In [1]: import numpy as np

In [2]: import numpy.linalg as la

In [3]: np.set_printoptions(suppress=True, linewidth=160)

In [4]: F = np.load("x.npy")

In [5]: F
Out[5]: 
array([[ 0,  0,  0,  0],
       [ 6,  8,  2,  4],
       [-3, -4, -1, -2],
       [ 6,  8,  2,  4]])

In [6]: left, sv, VT = la.svd(F)

In [7]: sv.round(2) + 0
Out[7]: array([16.43,  0.  ,  0.  ,  0.  ])

In [8]: B = left[:, :1] @ np.diag(sv[:1]) @ VT[:1]

In [9]: round(la.norm(F - B, 2), 2), np.round(sv[1], 2)
Out[9]: (np.float64(0.0), np.float64(0.0))

In [10]: la.matrix_rank(B)
Out[10]: np.int64(1)

In [11]: feats = np.array([[-0.9, 0.9, 1.3, 0.8],
    ...:     [0.8, -0.7, 0.0, -1.3],
    ...:     [0.3, -0.7, 0.7, -0.6]])

In [12]: feats
Out[12]: 
array([[-0.9,  0.9,  1.3,  0.8],
       [ 0.8, -0.7,  0. , -1.3],
       [ 0.3, -0.7,  0.7, -0.6]])

In [13]: def softmax(z):
    ...:     e = np.exp(z - z.max(axis=-1, keepdims=True))
    ...:     return e / e.sum(axis=-1, keepdims=True)
    ...: 

In [14]: softmax(feats).sum(axis=1)
Out[14]: array([1., 1., 1.])

In [15]: np.round(softmax(10 * feats[2]), 2) + 0
Out[15]: array([0.02, 0.  , 0.98, 0.  ])

In [16]: att = feats @ feats.T / np.sqrt(4)

In [17]: softmax(att).round(6).argmax(axis=1)
Out[17]: array([0, 1, 1])

In [18]: np.round(softmax(att)[2] @ feats, 2)
Out[18]: array([ 0.32, -0.45,  0.5 , -0.68])

In [19]: np.round(softmax(att), 2)
Out[19]: 
array([[0.87, 0.04, 0.1 ],
       [0.05, 0.63, 0.33],
       [0.16, 0.43, 0.41]])

In [20]: la.norm(feats, axis=1).argmax()
Out[20]: np.int64(0)

In [21]: round(float(la.norm(feats[2], 1)), 2), round(la.norm(feats[2], np.inf), 2)
Out[21]: (2.3, np.float64(0.7))

In [22]: np.round(la.norm(feats, 1), 2), round(la.norm(feats, np.inf), 2)
Out[22]: (np.float64(2.7), np.float64(3.9))

In [23]: np.round(la.norm(feats, 2), 2)
Out[23]: np.float64(2.49)

In [24]: np.round(feats[2] @ feats[0], 2)
Out[24]: np.float64(-0.47)

In [25]: np.round(la.norm(feats) ** 2 / la.norm(feats, 2) ** 2, 2)
Out[25]: np.float64(1.32)

In [26]: x = np.array([1, 3, 1, 3])

In [27]: a = np.maximum(feats @ x, 0)

In [28]: np.round(np.maximum(feats @ x, 0) - np.maximum(-feats @ x, 0), 2)
Out[28]: array([ 5.5, -5.2, -2.9])

In [29]: np.round(feats.T @ a, 2)
Out[29]: array([-4.95,  4.95,  7.15,  4.4 ])

In [30]: K = np.loadtxt("dump.csv", delimiter=",")

In [31]: K
Out[31]: 
array([[-0.96,  2.03, -1.97],
       [ 2.03,  9.04,  4.02],
       [ 0.88,  0.02,  1.93],
       [-1.92, -1.06, -4.02]])

In [32]: np.argsort(-la.norm(K, axis=0).round(6), kind="stable")[:3]
Out[32]: array([1, 2, 0])

In [33]: [round(float(x), 2) for x in la.svd(K, compute_uv=False)[:3]]
Out[33]: [10.64, 4.8, 0.06]

In [34]: la.cond(K) > 100
Out[34]: np.True_

In [35]: round(np.log10(la.cond(K)))
Out[35]: 2

In [36]: la.matrix_rank(K, rtol=0.1)
Out[36]: np.int64(2)

In [37]: np.round(np.abs(la.svd(K)[2][-1]), 2)
Out[37]: array([0.9 , 0.01, 0.43])

In [38]: B = np.c_[K[:, :1] @ np.array([[5]]), np.array([4, 3, 4, 1])]

In [39]: B.round(2)
Out[39]: 
array([[-4.8 ,  4.  ],
       [10.15,  3.  ],
       [ 4.4 ,  4.  ],
       [-9.6 ,  1.  ]])

In [40]: np.round(la.norm(B - K @ la.lstsq(K, B)[0], axis=0), 2) + 0
Out[40]: array([0.  , 2.03])

In [41]: la.matrix_rank(np.c_[K, B])
Out[41]: np.int64(4)

In [42]: P = B @ la.solve(B.T @ B, B.T)

In [43]: la.matrix_rank(np.eye(4) - P)
Out[43]: np.int64(2)

In [44]: np.round(P @ B[:, 0], 2)
Out[44]: array([-4.8 , 10.15,  4.4 , -9.6 ])

In [45]: P.round(2)
Out[45]: 
array([[ 0.57,  0.03,  0.31,  0.39],
       [ 0.03,  0.55,  0.38, -0.31],
       [ 0.31,  0.38,  0.41, -0.02],
       [ 0.39, -0.31, -0.02,  0.47]])

In [46]: np.allclose(P @ P, P)
Out[46]: True

In [47]: A = np.loadtxt("a.csv", delimiter=",")

In [48]: A.round(2) + 0
Out[48]: 
array([[  8.88, -11.82, -10.84, -14.89],
       [  7.92,  -8.75,  -8.47, -11.07],
       [  7.03,  -6.32,  -6.56,  -8.01],
       [  3.8 ,  -0.81,  -1.81,  -0.73],
       [  3.71,  -0.73,  -1.73,  -0.62],
       [  3.17,  -0.33,  -1.28,  -0.05],
       [  2.42,   0.01,  -0.8 ,   0.46],
       [  2.25,   0.05,  -0.71,   0.52],
       [  1.7 ,   0.13,  -0.48,   0.63],
       [  1.46,   0.13,  -0.4 ,   0.62],
       [  1.42,   0.13,  -0.39,   0.62],
       [  1.39,   0.13,  -0.38,   0.61],
       [  1.36,   0.13,  -0.37,   0.61],
       [  0.51,   0.04,  -0.14,   0.31],
       [ -0.14,   0.  ,   0.05,  -0.09],
       [ -0.23,   0.01,   0.09,  -0.16],
       [ -0.58,   0.12,   0.27,  -0.39],
       [ -1.  ,   0.46,   0.64,  -0.6 ],
       [ -1.24,   0.86,   0.99,  -0.63],
       [ -1.5 ,   1.57,   1.55,  -0.5 ],
       [ -1.54,   1.71,   1.66,  -0.46],
       [ -1.76,   2.82,   2.47,  -0.06],
       [ -1.98,   4.75,   3.83,   0.87],
       [ -2.1 ,   6.6 ,   5.1 ,   1.9 ],
       [ -2.22,  10.3 ,   7.6 ,   4.2 ],
       [ -2.23,  11.22,   8.22,   4.81],
       [ -2.25,  14.12,  10.16,   6.77],
       [ -2.12,  26.29,  18.23,  15.64],
       [ -2.01,  31.62,  21.75,  19.71]])

In [49]: # looks like rank 3

In [50]: np.allclose(A[:-1].T @ la.lstsq(A[:-1].T, A[-1])[0], A[-1])
Out[50]: True

In [51]: np.round(A @ la.pinv(A) @ A, 2) + 0
Out[51]: 
array([[  8.88, -11.82, -10.84, -14.89],
       [  7.92,  -8.75,  -8.47, -11.07],
       [  7.03,  -6.32,  -6.56,  -8.01],
       [  3.8 ,  -0.81,  -1.81,  -0.73],
       [  3.71,  -0.73,  -1.73,  -0.62],
       [  3.17,  -0.33,  -1.28,  -0.05],
       [  2.42,   0.01,  -0.8 ,   0.46],
       [  2.25,   0.05,  -0.71,   0.52],
       [  1.7 ,   0.13,  -0.48,   0.63],
       [  1.46,   0.13,  -0.4 ,   0.62],
       [  1.42,   0.13,  -0.39,   0.62],
       [  1.39,   0.13,  -0.38,   0.61],
       [  1.36,   0.13,  -0.37,   0.61],
       [  0.51,   0.04,  -0.14,   0.31],
       [ -0.14,   0.  ,   0.05,  -0.09],
       [ -0.23,   0.01,   0.09,  -0.16],
       [ -0.58,   0.12,   0.27,  -0.39],
       [ -1.  ,   0.46,   0.64,  -0.6 ],
       [ -1.24,   0.86,   0.99,  -0.63],
       [ -1.5 ,   1.57,   1.55,  -0.5 ],
       [ -1.54,   1.71,   1.66,  -0.46],
       [ -1.76,   2.82,   2.47,  -0.06],
       [ -1.98,   4.75,   3.83,   0.87],
       [ -2.1 ,   6.6 ,   5.1 ,   1.9 ],
       [ -2.22,  10.3 ,   7.6 ,   4.2 ],
       [ -2.23,  11.22,   8.22,   4.81],
       [ -2.25,  14.12,  10.16,   6.77],
       [ -2.12,  26.29,  18.23,  15.64],
       [ -2.01,  31.62,  21.75,  19.71]])

In [52]: la.lstsq(A[:-1].T, A[-1])[2]
Out[52]: np.int32(3)

In [53]: round(np.trace(la.pinv(A) @ A), 2)
Out[53]: np.float64(3.0)

In [54]: rk = la.matrix_rank(A)

In [55]: rk
Out[55]: np.int64(3)

In [56]: ns = la.svd(A)[2][rk:].T

In [57]: la.matrix_rank(A.T @ A), la.matrix_rank(A @ A.T)
Out[57]: (np.int64(3), np.int64(3))

In [58]: np.round(ns @ ns.T, 2) + 0
Out[58]: 
array([[ 0.07, -0.14,  0.21,  0.  ],
       [-0.14,  0.29, -0.43,  0.  ],
       [ 0.21, -0.43,  0.64,  0.  ],
       [ 0.  ,  0.  ,  0.  ,  0.  ]])

In [59]: data = np.load("sample13.npy")

In [60]: data
Out[60]: 
array([[0.67, 0.33, 0.  , 0.  ],
       [0.  , 0.4 , 0.5 , 0.1 ],
       [0.1 , 0.4 , 0.2 , 0.3 ],
       [0.29, 0.14, 0.14, 0.43]])

In [61]: np.kron(np.eye(2, dtype=int), data)
Out[61]: 
array([[0.67, 0.33, 0.  , 0.  , 0.  , 0.  , 0.  , 0.  ],
       [0.  , 0.4 , 0.5 , 0.1 , 0.  , 0.  , 0.  , 0.  ],
       [0.1 , 0.4 , 0.2 , 0.3 , 0.  , 0.  , 0.  , 0.  ],
       [0.29, 0.14, 0.14, 0.43, 0.  , 0.  , 0.  , 0.  ],
       [0.  , 0.  , 0.  , 0.  , 0.67, 0.33, 0.  , 0.  ],
       [0.  , 0.  , 0.  , 0.  , 0.  , 0.4 , 0.5 , 0.1 ],
       [0.  , 0.  , 0.  , 0.  , 0.1 , 0.4 , 0.2 , 0.3 ],
       [0.  , 0.  , 0.  , 0.  , 0.29, 0.14, 0.14, 0.43]])

In [62]: round(la.det(2 * data), 2), round(la.det(data), 2)
Out[62]: (np.float64(-0.57), np.float64(-0.04))

In [63]: np.round(la.matrix_power(data, 2), 2)
Out[63]: 
array([[0.45, 0.35, 0.16, 0.03],
       [0.08, 0.37, 0.31, 0.23],
       [0.17, 0.32, 0.28, 0.23],
       [0.33, 0.27, 0.16, 0.24]])

In [64]: np.round((data - data.T) / 2, 2)
Out[64]: 
array([[ 0.  ,  0.16, -0.05, -0.14],
       [-0.16,  0.  ,  0.05, -0.02],
       [ 0.05, -0.05,  0.  ,  0.08],
       [ 0.14,  0.02, -0.08,  0.  ]])

In [65]: round(float(la.det(data)), 2)
Out[65]: -0.04

In [66]: np.round(data @ data, 2)
Out[66]: 
array([[0.45, 0.35, 0.16, 0.03],
       [0.08, 0.37, 0.31, 0.23],
       [0.17, 0.32, 0.28, 0.23],
       [0.33, 0.27, 0.16, 0.24]])

In [67]: np.round((data + data.T) / 2, 2)
Out[67]: 
array([[0.67, 0.16, 0.05, 0.14],
       [0.16, 0.4 , 0.45, 0.12],
       [0.05, 0.45, 0.2 , 0.22],
       [0.14, 0.12, 0.22, 0.43]])

In [68]: np.trace(data)
Out[68]: np.float64(1.7)

In [69]: W = np.array([[0, 2], [2, 0], [2, 1], [3, 2]])

In [70]: b = np.array([-1, 3])

In [71]: H = np.maximum(data @ W + b, 0)

In [72]: la.matrix_rank(H)
Out[72]: np.int64(2)

In [73]: (H > 0).astype(int)
Out[73]: 
array([[0, 1],
       [1, 1],
       [1, 1],
       [1, 1]])

In [74]: W2 = np.array([[2, 5, 1], [3, 3, 1]])

In [75]: W @ W2
Out[75]: 
array([[ 6,  6,  2],
       [ 4, 10,  2],
       [ 7, 13,  3],
       [12, 21,  5]])

In [76]: blk = np.stack([data, 4 * data, data[::-1]])

In [77]: np.round(la.norm(blk, axis=(1, 2)), 2)
Out[77]: array([1.26, 5.04, 1.26])

In [78]: np.round(np.einsum("bij,cij->bc", blk, blk), 2)
Out[78]: 
array([[ 1.59,  6.34,  1.06],
       [ 6.34, 25.38,  4.24],
       [ 1.06,  4.24,  1.59]])

In [79]: np.round(blk.sum(axis=0), 2)
Out[79]: 
array([[3.64, 1.79, 0.14, 0.43],
       [0.1 , 2.4 , 2.7 , 0.8 ],
       [0.5 , 2.4 , 1.5 , 1.6 ],
       [2.12, 1.03, 0.7 , 2.15]])

In [80]: data.sum(axis=1)
Out[80]: array([1., 1., 1., 1.])

In [81]: np.round(np.sort(np.abs(la.eigvals(data)))[::-1], 2)
Out[81]: array([1.  , 0.46, 0.46, 0.17])

In [82]: data @ np.ones(4)
Out[82]: array([1., 1., 1., 1.])

In [83]: p = np.eye(4)[3]

In [84]: for _ in range(5):
    ...:     p = p @ data
    ...:     print(p.round(2))
    ...: 
[0.29 0.14 0.14 0.43]
[0.33 0.27 0.16 0.24]
[0.31 0.31 0.2  0.18]
[0.28 0.33 0.22 0.17]
[0.26 0.34 0.23 0.17]

In [85]: M = np.array([[-1.1, 0.9, -0.5],
    ...:     [-0.43, -0.02, -0.27],
    ...:     [-1.6, 0.2, -1.7],
    ...:     [-0.4, 0.0, -0.3]])

In [86]: x = np.array([2, 3, 1])

In [87]: y = M @ x

In [88]: b, lr = np.zeros(3), 1 / la.norm(M, 2) ** 2

In [89]: for i in range(200):
    ...:     b -= lr * M.T @ (M @ b - y)
    ...:     if i % 50 == 0: print(i, round(la.norm(M @ b - y), 2))
    ...: 
0 2.04
50 0.3
100 0.25
150 0.21

In [90]: np.round(la.cond(M), 2)
Out[90]: np.float64(16.74)

In [91]: b.round(2)
Out[91]: array([1.31, 2.5 , 1.62])

In [92]: G = M.T @ M

In [93]: la.matrix_rank(G)
Out[93]: np.int64(3)

In [94]: np.allclose(G, G.T)
Out[94]: True

In [95]: x = np.array([-1, -1, 2])

In [96]: y = M @ x

In [97]: np.round(la.solve(M.T @ M, M.T @ y), 2)
Out[97]: array([-1., -1.,  2.])

In [98]: np.round(la.lstsq(M, y)[0], 2)
Out[98]: array([-1., -1.,  2.])

In [99]: rng = np.random.default_rng(0)

In [100]: y = y + 0.02 * rng.normal(size=4)

In [101]: y.round(2)
Out[101]: array([-0.8 , -0.09, -1.99, -0.2 ])

In [102]: b, *_ = la.lstsq(M, y)

In [103]: np.round(M.T @ (y - M @ b), 2) + 0
Out[103]: array([0., 0., 0.])

In [104]: [round(float(la.norm(la.solve(M.T @ M + lam * np.eye(3), M.T @ y))), 2) for lam in (0, 1, 10, 100)]
Out[104]: [2.42, 0.69, 0.33, 0.05]

In [105]: b.round()
Out[105]: array([-1., -1.,  2.])

In [106]: x = np.array([0, -2, -1])

In [107]: np.round(M @ x, 2)
Out[107]: array([-1.3 ,  0.31,  1.3 ,  0.3 ])

In [108]: M * x
Out[108]: 
array([[-0.  , -1.8 ,  0.5 ],
       [-0.  ,  0.04,  0.27],
       [-0.  , -0.4 ,  1.7 ],
       [-0.  , -0.  ,  0.3 ]])

In [109]: M @ np.eye(3)[0]
Out[109]: array([-1.1 , -0.43, -1.6 , -0.4 ])

In [110]: (M @ x).argmax()
Out[110]: np.int64(2)

In [111]: mat = np.load("w.npy")

In [112]: mat
Out[112]: 
array([[  7.89,   6.6 ,  -1.  ],
       [  6.33,   6.17,  -0.77],
       [  2.55,   4.95,  -0.28],
       [  0.52,   4.05,  -0.08],
       [  0.15,   3.84,  -0.05],
       [  0.09,   3.81,  -0.04],
       [ -0.06,   3.72,  -0.03],
       [ -1.2 ,   2.77,   0.  ],
       [ -1.34,   2.58,  -0.01],
       [ -1.35,   2.57,  -0.01],
       [ -1.49,   2.27,  -0.03],
       [ -1.54,   1.65,  -0.09],
       [ -1.5 ,   1.53,  -0.1 ],
       [ -1.48,   1.47,  -0.1 ],
       [ -1.  ,   0.78,  -0.15],
       [ -1.  ,   0.78,  -0.15],
       [ -0.75,   0.55,  -0.14],
       [ -0.28,   0.19,  -0.08],
       [ -0.24,   0.16,  -0.07],
       [  0.61,  -0.42,   0.36],
       [  0.79,  -0.56,   0.61],
       [  0.82,  -0.6 ,   0.68],
       [  0.87,  -0.7 ,   0.94],
       [  0.28,  -0.95,   2.51],
       [ -0.17,  -0.99,   3.1 ],
       [ -2.72,  -0.97,   5.55],
       [ -5.84,  -0.85,   7.95],
       [-20.69,  -0.07,  17.25]])

In [113]: Xc = (mat - mat.mean(axis=0)) / mat.std(axis=0)

In [114]: np.argwhere(np.abs(Xc) > 2)
Out[114]: 
array([[ 0,  1],
       [ 1,  1],
       [27,  0],
       [27,  2]])

In [115]: b = la.lstsq(np.delete(Xc, 1, axis=1), Xc[:, 1])[0]

In [116]: np.abs(b).argmax()
Out[116]: np.int64(0)

In [117]: b.round(2)
Out[117]: array([ 0.37, -0.09])
